$ ipython --no-banner

In [1]: import numpy as np

In [2]: np.set_printoptions(suppress=True, linewidth=120)

In [3]: A = np.load("test16.npy")

In [4]: print(A)
[[-1  0  0  0]
 [ 0 -1  0  0]
 [ 0  0  0 -1]
 [ 0  0 -1  0]]

In [5]: print(np.round(np.sort(np.linalg.eigvals(A).real), 3))
[-1. -1. -1.  1.]

In [6]: print(A @ A)
[[1 0 0 0]
 [0 1 0 0]
 [0 0 1 0]
 [0 0 0 1]]

In [7]: print((A != 0).astype(int))
[[1 0 0 0]
 [0 1 0 0]
 [0 0 0 1]
 [0 0 1 0]]

In [8]: F = 4 * np.eye(4) + np.ones((4, 4))

In [9]: print(F)
[[5. 1. 1. 1.]
 [1. 5. 1. 1.]
 [1. 1. 5. 1.]
 [1. 1. 1. 5.]]

In [10]: # equal to its transpose

In [11]: w, evecs = np.linalg.eigh(F)

In [12]: vec = np.array([-3, 1, 1, -3])

In [13]: print((np.sign(evecs[:, -1].round(6)) == np.sign(evecs[0, -1].round(6))).astype(int))
[1 1 1 1]

In [14]: w, evecs = np.linalg.eig(F)

In [15]: print(np.round(F @ evecs[:, 0] - w[0] * evecs[:, 0], 3) + 0)
[0. 0. 0. 0.]

In [16]: print(round(float(np.prod(w)), 3))
512.0

In [17]: print(np.round(np.sort(np.linalg.eigvals(F.T)), 3))
[4. 4. 4. 8.]

In [18]: print(F @ (-1.0) ** np.arange(4))
[ 4. -4.  4. -4.]

In [19]: print(np.sort(np.abs(np.fft.fft(F[0]))), np.round(np.sort(np.linalg.svd(F, compute_uv=False)), 3))
[4. 4. 4. 8.] [4. 4. 4. 8.]

In [20]: K = np.loadtxt("sample6.csv", delimiter=",")

In [21]: print(K)
[[ -4.  -9.   7.   3.]
 [ -9. -10.  -2.  -5.]
 [  7.  -2.  -6.  -3.]
 [  3.  -5.  -3.  -8.]]

In [22]: w, evecs = np.linalg.eigh(K)

In [23]: print(np.round(np.linalg.svd(K, compute_uv=False), 3))
[17.344 14.425  7.081  3.312]

In [24]: print(np.round(np.abs(evecs[:, -1]), 3))
[0.727 0.498 0.413 0.228]

In [25]: print(np.round(evecs.T @ evecs, 3) + 0)
[[1. 0. 0. 0.]
 [0. 1. 0. 0.]
 [0. 0. 1. 0.]
 [0. 0. 0. 1.]]

In [26]: print(np.unique(w.round(6) + 0, return_counts=True)[1])
[1 1 1 1]

In [27]: print(np.all(np.linalg.eigvalsh(K) > 0))
False

In [28]: X = np.array([[4, 0], [0, 7]])

In [29]: w, evecs = np.linalg.eigh(X)

In [30]: print(w)
[4. 7.]

In [31]: print((w > 1e-8).sum(), (w < -1e-8).sum())
2 0

In [32]: print(np.round(np.linalg.eigvalsh(X @ X), 3))
[16. 49.]

In [33]: print(evecs.T @ evecs)
[[1. 0.]
 [0. 1.]]

In [34]: print(np.abs(evecs[:, -1]))
[0. 1.]

In [35]: print(evecs @ np.diag(w) @ evecs.T)
[[4. 0.]
 [0. 7.]]

In [36]: print(np.unique(w.round(6) + 0, return_counts=True)[1])
[1 1]

In [37]: print(np.round(np.linalg.svd(X, compute_uv=False), 3))
[7. 4.]

In [38]: print(np.round(np.sort(np.linalg.eigvals(X).real), 3))
[4. 7.]

In [39]: print(np.flatnonzero(np.linalg.matrix_power((X != 0) + (X.T != 0) + np.eye(2), 2)[0]))
[0]

In [40]: print((np.linalg.matrix_power((X != 0) + (X.T != 0) + np.eye(2), 2) > 0).astype(int))
[[1 0]
 [0 1]]

In [41]: print(np.round(np.linalg.det(X), 3))
28.0

In [42]: w, evecs = np.linalg.eigh(X)

In [43]: vec = np.array([1, 2])

In [44]: print(np.abs(X).sum(axis=1).max(), np.abs(w).max())
7 7.0

In [45]: print(np.round(np.linalg.eigvalsh(X[1:, 1:]), 3))
[7.]

In [46]: data = np.load("m.npy")

In [47]: print(data)
[[ 1.467  1.843 -1.577]
 [-3.796  2.286 -0.078]
 [ 2.885 -3.781 11.296]
 [-3.683  2.344 -1.019]
 [-0.617  3.467 -1.253]
 [-0.155 -2.577  8.463]
 [ 1.163  2.143 -1.669]
 [ 1.14  -4.106  8.716]
 [ 1.459 -3.329  9.877]
 [-3.543  0.64   0.053]
 [-0.34   2.211 -0.45 ]
 [ 1.294 -3.229  8.768]
 [ 1.538 -4.035 10.197]
 [-4.774  1.226 -1.586]]

In [48]: r0 = np.array([-1, -6, 6])

In [49]: print(np.round(np.correlate(data[5], data[2], "full"), 3))
[ -1.751 -28.524 104.895 -39.433  24.416]

In [50]: print(np.round(np.convolve(data[5], r0), 3))
[  0.155   3.507   6.069 -66.24   50.778]

In [51]: print(np.round(np.polyval(r0, data[5]), 3))
[   6.906   14.821 -116.4  ]

In [52]: out = np.array([[1, 1], [1, -1]])

In [53]: rng = np.random.default_rng(481944)

In [54]: feats = np.kron(out, np.kron(out, out))[rng.permutation(8)][:4]

In [55]: print(feats)
[[ 1 -1  1 -1 -1  1 -1  1]
 [ 1  1  1  1 -1 -1 -1 -1]
 [ 1  1 -1 -1 -1 -1  1  1]
 [ 1 -1 -1  1 -1  1  1 -1]]

In [56]: r0 = np.array([0, 0])

In [57]: print(np.correlate(feats[3], feats[2], "full"))
[ 1  0 -3  0  1  0  5  0 -5  0 -1  0  3  0 -1]

In [58]: print(np.convolve(feats[3], r0))
[0 0 0 0 0 0 0 0 0]

In [59]: print(np.cross(feats[3, :3], feats[2, :3]))
[2 0 2]

In [60]: out = feats / np.linalg.norm(feats, axis=1, keepdims=True)

In [61]: C2 = out @ out.T

In [62]: print(np.argwhere(np.triu(np.abs(C2) > 0.95, 1)))
[]

In [63]: print(np.round(np.linalg.norm(out, axis=1), 3))
[1. 1. 1. 1.]

In [64]: print((np.abs(C2) > 0.9).astype(int))
[[1 0 0 0]
 [0 1 0 0]
 [0 0 1 0]
 [0 0 0 1]]

In [65]: print(C2[1].round(3) + 0)
[0. 1. 0. 0.]

In [66]: print((C2 - 2 * np.eye(4)).round(6).argmax(axis=1))
[1 0 0 0]

In [67]: print(feats.sum(axis=1))
[0 0 0 0]

In [68]: print(np.linalg.matrix_rank(feats))
4

In [69]: feats[:, 8]
IndexError: index 8 is out of bounds for axis 1 with size 8


In [70]: print(np.count_nonzero(feats))
32

In [71]: print(np.round(np.linalg.svd(feats, compute_uv=False), 3))
[2.828 2.828 2.828 2.828]

In [72]: print(np.unravel_index(np.abs(feats).argmax(), feats.shape))
(np.int64(0), np.int64(0))

In [73]: np.linalg.rank(feats)
AttributeError: module 'numpy.linalg' has no attribute 'rank'


In [74]: print(feats - feats[0])
[[ 0  0  0  0  0  0  0  0]
 [ 0  2  0  2  0 -2  0 -2]
 [ 0  2 -2  0  0 -2  2  0]
 [ 0  0 -2  2  0  0  2 -2]]

In [75]: print(round(np.linalg.norm(feats), 3))
5.657
